$ python3 -q
>>> import numpy as np
>>> from numpy import linalg as LA
>>> np.set_printoptions(precision=2, suppress=True, linewidth=200)
>>> arr = np.loadtxt("w.csv", delimiter=",")
>>> print(arr)
[[1. 0. 0. 0. 0. 0. 0. 0. 0. 0. 0. 0. 0. 0.]
 [0. 1. 0. 0. 0. 0. 0. 0. 0. 0. 0. 0. 0. 0.]
 [2. 3. 1. 0. 0. 0. 0. 0. 0. 0. 0. 0. 0. 0.]
 [2. 1. 1. 1. 0. 0. 0. 0. 0. 0. 0. 0. 0. 0.]
 [0. 1. 2. 0. 1. 0. 0. 0. 0. 0. 0. 0. 0. 0.]
 [1. 0. 0. 0. 1. 1. 0. 0. 0. 0. 0. 0. 0. 0.]
 [1. 1. 0. 1. 0. 1. 1. 0. 0. 0. 0. 0. 0. 0.]
 [3. 2. 0. 1. 2. 2. 1. 1. 0. 0. 0. 0. 0. 0.]
 [0. 1. 2. 2. 0. 0. 3. 3. 1. 0. 0. 0. 0. 0.]
 [1. 0. 2. 0. 2. 0. 3. 2. 3. 1. 0. 0. 0. 0.]
 [1. 0. 2. 3. 0. 2. 1. 0. 0. 3. 1. 0. 0. 0.]
 [3. 2. 0. 2. 1. 3. 2. 0. 0. 3. 0. 1. 0. 0.]
 [2. 3. 3. 3. 0. 0. 0. 1. 1. 2. 1. 1. 1. 0.]
 [2. 2. 0. 1. 3. 2. 0. 1. 2. 0. 0. 2. 1. 1.]]
>>> W = np.array([[-1, -2, -2, -2, 1, -1],
...     [-2, 0, 2, -2, 1, -1],
...     [-1, -1, 1, -2, 0, -2],
...     [0, -2, 2, 2, 2, -2],
...     [1, 0, 1, 0, 1, 2],
...     [1, 1, -1, -1, 0, 2],
...     [1, -1, -2, -1, 0, 2],
...     [0, -2, 1, 0, -2, -1],
...     [2, 0, 2, 1, 2, 0],
...     [-2, -1, 0, 2, -1, 0],
...     [0, 0, 0, 0, 2, -2],
...     [-2, -2, -2, -2, 0, -1],
...     [-1, 1, 1, 1, -1, -2],
...     [0, 1, -1, -2, 0, -2]])
>>> beta = np.array([3, -2, -2, 0, 3, 2])
>>> act = np.maximum(arr @ W + beta, 0)
>>> print(act)
[[ 2.  0.  0.  0.  4.  1.]
 [ 1.  0.  0.  0.  4.  1.]
 [ 0.  0.  1.  0.  8.  0.]
 [ 0.  0.  0.  0.  8.  0.]
 [ 0.  0.  3.  0.  5.  0.]
 [ 4.  0.  0.  0.  5.  5.]
 [ 2.  0.  0.  0.  7.  2.]
 [ 1.  0.  0.  0. 10.  4.]
 [ 4.  0.  5.  0.  4.  0.]
 [ 9.  0.  2.  0.  7.  5.]
 [ 0.  0.  0.  3.  9.  0.]
 [ 0.  0.  0.  0. 10.  4.]
 [ 0.  0. 11.  0. 13.  0.]
 [ 1.  0.  2.  0. 13.  0.]]
>>> W2 = np.array([[5, 3, 1], [2, 3, 1], [1, 4, 2], [1, 4, 5], [0, 5, 1], [5, 3, 3]])
>>> print(act @ W2)
[[ 15.  29.   9.]
 [ 10.  26.   8.]
 [  1.  44.  10.]
 [  0.  40.   8.]
 [  3.  37.  11.]
 [ 45.  52.  24.]
 [ 20.  47.  15.]
 [ 25.  65.  23.]
 [ 25.  52.  18.]
 [ 72.  85.  35.]
 [  3.  57.  24.]
 [ 20.  62.  22.]
 [ 11. 109.  35.]
 [  7.  76.  18.]]
>>> print(W @ W2)
[[-18 -23 -19]
 [-15  -4 -10]
 [-18 -16 -16]
 [-10  14   8]
 [ 16  18  10]
 [ 15   4   1]
 [ 10  -6  -3]
 [ -8 -15  -5]
 [ 13  28  13]
 [-10  -6   6]
 [-10   4  -4]
 [-23 -31 -21]
 [-11  -3   0]
 [-11 -15 -17]]
